>>> import numpy as np
>>> from numpy import linalg as LA
>>> np.set_printoptions(precision=3, suppress=True, linewidth=100, floatmode="fixed")
>>> rng = np.random.default_rng(757)
>>> t = rng.uniform(0, 2 * np.pi, 14)
>>> O, _ = LA.qr(np.array([[-0.3, 0.9],
...     [1.2, 1.3],
...     [-0.3, -0.2],
...     [0.4, 0.1],
...     [-1.3, 1.7],
...     [0.1, 1.0],
...     [0.4, -0.1],
...     [-0.9, -0.2],
...     [-1.7, 0.0],
...     [1.5, -1.2]]))
>>> M = 3 * np.c_[np.cos(t), np.sin(t)] @ O.T
>>> M
array([[ 0.959,  1.290, -0.192,  0.081,  1.854,  1.040, -0.128, -0.157,  0.099, -1.343],
       [-0.266, -1.950,  0.410, -0.445,  0.200, -0.711, -0.322,  0.985,  1.629, -0.699],
       [-0.854, -0.440,  0.012,  0.116, -1.970, -0.739,  0.273, -0.280, -0.826,  1.674],
       [ 0.780,  0.127,  0.051, -0.179,  1.922,  0.601, -0.311,  0.418,  1.040, -1.713],
       [ 0.679, -0.216,  0.118, -0.242,  1.821,  0.437, -0.344,  0.558,  1.246, -1.712],
       [-0.834, -1.972,  0.358, -0.296, -1.231, -1.130, -0.080,  0.640,  0.799,  0.595],
       [-0.907, -1.796,  0.311, -0.230, -1.496, -1.137, -0.008,  0.489,  0.505,  0.883],
       [ 0.942,  1.617, -0.267,  0.173,  1.666,  1.115, -0.047, -0.361, -0.266, -1.085],
       [-0.787, -0.154, -0.046,  0.173, -1.927, -0.613,  0.308, -0.407, -1.023,  1.711],
       [ 0.928,  0.873, -0.101, -0.021,  1.962,  0.907, -0.208,  0.071,  0.487, -1.552],
       [-0.534, -2.108,  0.419, -0.414, -0.407, -0.948, -0.241,  0.910,  1.392, -0.189],
       [ 0.914,  0.774, -0.080, -0.043,  1.972,  0.871, -0.224,  0.120,  0.569, -1.587],
       [ 0.446, -0.835,  0.233, -0.343,  1.507,  0.103, -0.382,  0.776,  1.540, -1.591],
       [ 0.123, -1.459,  0.340, -0.421,  0.968, -0.297, -0.381,  0.941,  1.704, -1.267]])
>>> LA.cond(M) > 100
np.True_
>>> print(round(float(LA.norm(M, 2) / LA.norm(M)), 3))
0.808
>>> rank = LA.matrix_rank(M)
>>> rank
np.int64(2)
>>> N = LA.svd(M)[2][rank:].T
>>> np.allclose(M @ N, 0)
True
>>> print(M.sum(axis=0))
[ 1.590 -6.249  1.565 -2.091  6.840 -0.501 -2.095  4.704  8.895 -7.875]
>>> np.unravel_index(np.abs(M).argmax(), M.shape)
(np.int64(10), np.int64(1))
>>> print(LA.matrix_rank(M))
2
>>> np.round(LA.svd(M, compute_uv=False), 3) + 0
array([9.072, 6.611, 0.000, 0.000, 0.000, 0.000, 0.000, 0.000, 0.000, 0.000])
>>> left, s, Vt = LA.svd(M)
>>> V = Vt[:(s > 1e-8).sum()]
>>> x0 = M[6] + 5 * M[10] + rng.integers(2) * np.eye(10)[1]
>>> x0
array([ -3.575, -11.337,   2.405,  -2.300,  -3.533,  -5.875,  -1.213,   5.039,   7.465,  -0.063])
>>> np.allclose(V.T @ V @ x0, x0)
False
>>> print(np.diag(V.T @ V))
[0.102 0.498 0.020 0.022 0.435 0.144 0.017 0.109 0.326 0.328]
>>> print(round(LA.norm(x0 - V.T @ V @ x0), 3))
0.709
>>> B = np.array([[0.4], [-0.4], [1.3], [0.1], [0.3]])
>>> Z = np.array([[0.9, 0.6, -1.3, -0.4, -0.3, 0.3]])
>>> J = B @ Z
>>> J
array([[ 0.360,  0.240, -0.520, -0.160, -0.120,  0.120],
       [-0.360, -0.240,  0.520,  0.160,  0.120, -0.120],
       [ 1.170,  0.780, -1.690, -0.520, -0.390,  0.390],
       [ 0.090,  0.060, -0.130, -0.040, -0.030,  0.030],
       [ 0.270,  0.180, -0.390, -0.120, -0.090,  0.090]])
>>> t = np.radians(60)
>>> Rm = np.eye(6)
>>> Rm[2, 2] = Rm[1, 1] = np.cos(t)
>>> Rm[2, 1], Rm[1, 2] = -np.sin(t), np.sin(t)
>>> Rm
array([[ 1.000,  0.000,  0.000,  0.000,  0.000,  0.000],
       [ 0.000,  0.500,  0.866,  0.000,  0.000,  0.000],
       [ 0.000, -0.866,  0.500,  0.000,  0.000,  0.000],
       [ 0.000,  0.000,  0.000,  1.000,  0.000,  0.000],
       [ 0.000,  0.000,  0.000,  0.000,  1.000,  0.000],
       [ 0.000,  0.000,  0.000,  0.000,  0.000,  1.000]])
>>> B = J @ Rm.T
>>> np.round(LA.svd(J, compute_uv=False), 3) + 0, np.round(LA.svd(B, compute_uv=False), 3) + 0
(array([2.598, 0.000, 0.000, 0.000, 0.000]), array([2.598, 0.000, 0.000, 0.000, 0.000]))
>>> B
array([[ 0.360, -0.330, -0.468, -0.160, -0.120,  0.120],
       [-0.360,  0.330,  0.468,  0.160,  0.120, -0.120],
       [ 1.170, -1.074, -1.520, -0.520, -0.390,  0.390],
       [ 0.090, -0.083, -0.117, -0.040, -0.030,  0.030],
       [ 0.270, -0.248, -0.351, -0.120, -0.090,  0.090]])
>>> print(round(float(LA.det(Rm)), 3), np.trace(Rm))
1.0 5.0
>>> x0 = np.array([-2, 1, -2, -1, 2, 2])
>>> a = np.maximum(J @ x0, 0)
>>> np.tanh(J @ x0)
array([ 0.617, -0.617,  0.982,  0.178,  0.493])
>>> np.maximum(J @ x0, 0) - np.maximum(-J @ x0, 0)
array([ 0.720, -0.720,  2.340,  0.180,  0.540])
>>> np.flatnonzero(a > 1e-9)
array([0, 2, 3, 4])
